$ ipython --no-banner

In [1]: import numpy as np

In [2]: import numpy.linalg as la

In [3]: np.set_printoptions(suppress=True, linewidth=160)

In [4]: data = np.load("case18.npy")

In [5]: data
Out[5]: 
array([[3, 5],
       [4, 6],
       [4, 6],
       [1, 3],
       [4, 6],
       [3, 5]])

In [6]: def softmax(z):
   ...:     e = np.exp(z - z.max(axis=-1, keepdims=True))
   ...:     return e / e.sum(axis=-1, keepdims=True)
   ...: 

In [7]: np.round(softmax(data[2]), 2)
Out[7]: array([0.12, 0.88])

In [8]: scores = data @ data.T / np.sqrt(2)

In [9]: np.round(softmax(scores)[2] @ data, 2)
Out[9]: array([4., 6.])

In [10]: softmax(scores).round(6).argmax(axis=1)
Out[10]: array([1, 1, 1, 1, 1, 1])

In [11]: out = data / la.norm(data, axis=1)
---------------------------------------------------------------------------
ValueError                                Traceback (most recent call last)
Cell In[11], line 1
----> 1 out = data / la.norm(data, axis=1)

ValueError: operands could not be broadcast together with shapes (6,2) (6,) 

In [12]: out = data / la.norm(data, axis=1, keepdims=True)

In [13]: G = out @ out.T

In [14]: round(float(np.degrees(np.arccos(np.clip(G[0, 4], -1, 1)))), 2)
Out[14]: 2.73

In [15]: np.argwhere(np.triu(np.abs(G) > 0.95, 1))
Out[15]: 
array([[0, 1],
       [0, 2],
       [0, 3],
       [0, 4],
       [0, 5],
       [1, 2],
       [1, 3],
       [1, 4],
       [1, 5],
       [2, 3],
       [2, 4],
       [2, 5],
       [3, 4],
       [3, 5],
       [4, 5]])

In [16]: G.round(2)
Out[16]: 
array([[1.  , 1.  , 1.  , 0.98, 1.  , 1.  ],
       [1.  , 1.  , 1.  , 0.96, 1.  , 1.  ],
       [1.  , 1.  , 1.  , 0.96, 1.  , 1.  ],
       [0.98, 0.96, 0.96, 1.  , 0.96, 0.98],
       [1.  , 1.  , 1.  , 0.96, 1.  , 1.  ],
       [1.  , 1.  , 1.  , 0.98, 1.  , 1.  ]])

In [17]: mat = np.array([[0.0, 4.0, -4.0, 4.0, 4.0, 4.0],
    ...:     [4.0, 0.0, 0.0, 0.0, 0.0, 0.0],
    ...:     [-4.0, 0.0, 0.0, 0.0, 0.0, 0.0],
    ...:     [4.0, 0.0, 0.0, 0.0, 0.0, 0.0],
    ...:     [4.0, 0.0, 0.0, 0.0, 0.0, 0.0],
    ...:     [4.0, 0.0, 0.0, 0.0, 0.0, 0.0]])

In [18]: mat
Out[18]: 
array([[ 0.,  4., -4.,  4.,  4.,  4.],
       [ 4.,  0.,  0.,  0.,  0.,  0.],
       [-4.,  0.,  0.,  0.,  0.,  0.],
       [ 4.,  0.,  0.,  0.,  0.,  0.],
       [ 4.,  0.,  0.,  0.,  0.,  0.],
       [ 4.,  0.,  0.,  0.,  0.,  0.]])

In [19]: # row 3 repeats row 1

In [20]: out = mat / np.sqrt((mat ** 2).mean(axis=1, keepdims=True))

In [21]: np.round(la.norm(out, axis=1), 2)
Out[21]: array([2.45, 2.45, 2.45, 2.45, 2.45, 2.45])

In [22]: la.matrix_rank(out) == la.matrix_rank(mat)
Out[22]: np.True_

In [23]: out[3].round(2)
Out[23]: array([2.45, 0.  , 0.  , 0.  , 0.  , 0.  ])

In [24]: np.round(mat - mat.mean(axis=1, keepdims=True), 2)
Out[24]: 
array([[-2.  ,  2.  , -6.  ,  2.  ,  2.  ,  2.  ],
       [ 3.33, -0.67, -0.67, -0.67, -0.67, -0.67],
       [-3.33,  0.67,  0.67,  0.67,  0.67,  0.67],
       [ 3.33, -0.67, -0.67, -0.67, -0.67, -0.67],
       [ 3.33, -0.67, -0.67, -0.67, -0.67, -0.67],
       [ 3.33, -0.67, -0.67, -0.67, -0.67, -0.67]])

In [25]: [round(float(x), 2) for x in la.svd(mat, compute_uv=False)[:3]]
Out[25]: [8.94, 8.94, 0.0]

In [26]: la.cond(mat) > 100
Out[26]: np.True_

In [27]: rng = np.random.default_rng(945)

In [28]: z = rng.permutation(6)

In [29]: z
Out[29]: array([0, 1, 2, 5, 3, 4])

In [30]: out = mat[z][:, z]

In [31]: np.trace(out)
Out[31]: np.float64(0.0)

In [32]: np.round(np.sort(np.abs(la.eigvals(out))), 2)
Out[32]: array([0.  , 0.  , 0.  , 0.  , 8.94, 8.94])

In [33]: np.round(la.det(out), 2), np.round(la.det(mat[z]), 2)
Out[33]: (np.float64(0.0), np.float64(0.0))

In [34]: np.allclose(out, mat)
Out[34]: True

In [35]: vals, vecs = la.eigh(mat)

In [36]: np.abs(vecs[:, -1]).round(6).argmax()
Out[36]: np.int64(0)

In [37]: np.round(np.abs(vecs[:, -1]), 2)
Out[37]: array([0.71, 0.32, 0.32, 0.32, 0.32, 0.32])

In [38]: np.round(vecs @ np.diag(vals) @ vecs.T, 2) + 0
Out[38]: 
array([[ 0.,  4., -4.,  4.,  4.,  4.],
       [ 4.,  0.,  0.,  0.,  0.,  0.],
       [-4.,  0.,  0.,  0.,  0.,  0.],
       [ 4.,  0.,  0.,  0.,  0.,  0.],
       [ 4.,  0.,  0.,  0.,  0.,  0.],
       [ 4.,  0.,  0.,  0.,  0.,  0.]])

In [39]: np.round(la.svd(mat, compute_uv=False), 2) + 0
Out[39]: array([8.94, 8.94, 0.  , 0.  , 0.  , 0.  ])

In [40]: W0 = np.tril(np.array([[2, -3], [-3, 2]]), -1) + np.eye(2, dtype=int)

In [41]: W0
Out[41]: 
array([[ 1,  0],
       [-3,  1]])

In [42]: # column 0 is much longer than the rest

In [43]: vals, vecs = la.eig(W0)

In [44]: np.round(np.sort(la.eigvals(la.inv(W0))), 2)
Out[44]: array([1., 1.])

In [45]: np.round(np.sort(la.eigvals(W0.T)), 2)
Out[45]: array([1., 1.])

In [46]: X = np.load("m.npy")

In [47]: X
Out[47]: 
array([[ 1., -1.,  0.,  0.],
       [-1.,  1., -1.,  0.],
       [ 0., -1.,  1., -1.],
       [ 0.,  0., -1.,  1.]])

In [48]: # symmetric

In [49]: vals, vecs = la.eigh(X)

In [50]: x = np.array([3, 2, 1, 0])

In [51]: np.round(vecs * np.abs(vals) @ vecs.T, 2)
Out[51]: 
array([[ 1.17, -0.72,  0.28,  0.17],
       [-0.72,  1.45, -0.55,  0.28],
       [ 0.28, -0.55,  1.45, -0.72],
       [ 0.17,  0.28, -0.72,  1.17]])

In [52]: np.round(la.eigvalsh(X[1:, 1:]), 2)
Out[52]: array([-0.41,  1.  ,  2.41])

In [53]: np.abs(X).sum(axis=1).max(), np.round(np.abs(vals).max(), 2)
Out[53]: (np.float64(3.0), np.float64(2.62))

In [54]: np.round(vecs * np.maximum(vals, 0) @ vecs.T, 2)
Out[54]: 
array([[ 1.09, -0.86,  0.14,  0.09],
       [-0.86,  1.22, -0.78,  0.14],
       [ 0.14, -0.78,  1.22, -0.86],
       [ 0.09,  0.14, -0.86,  1.09]])
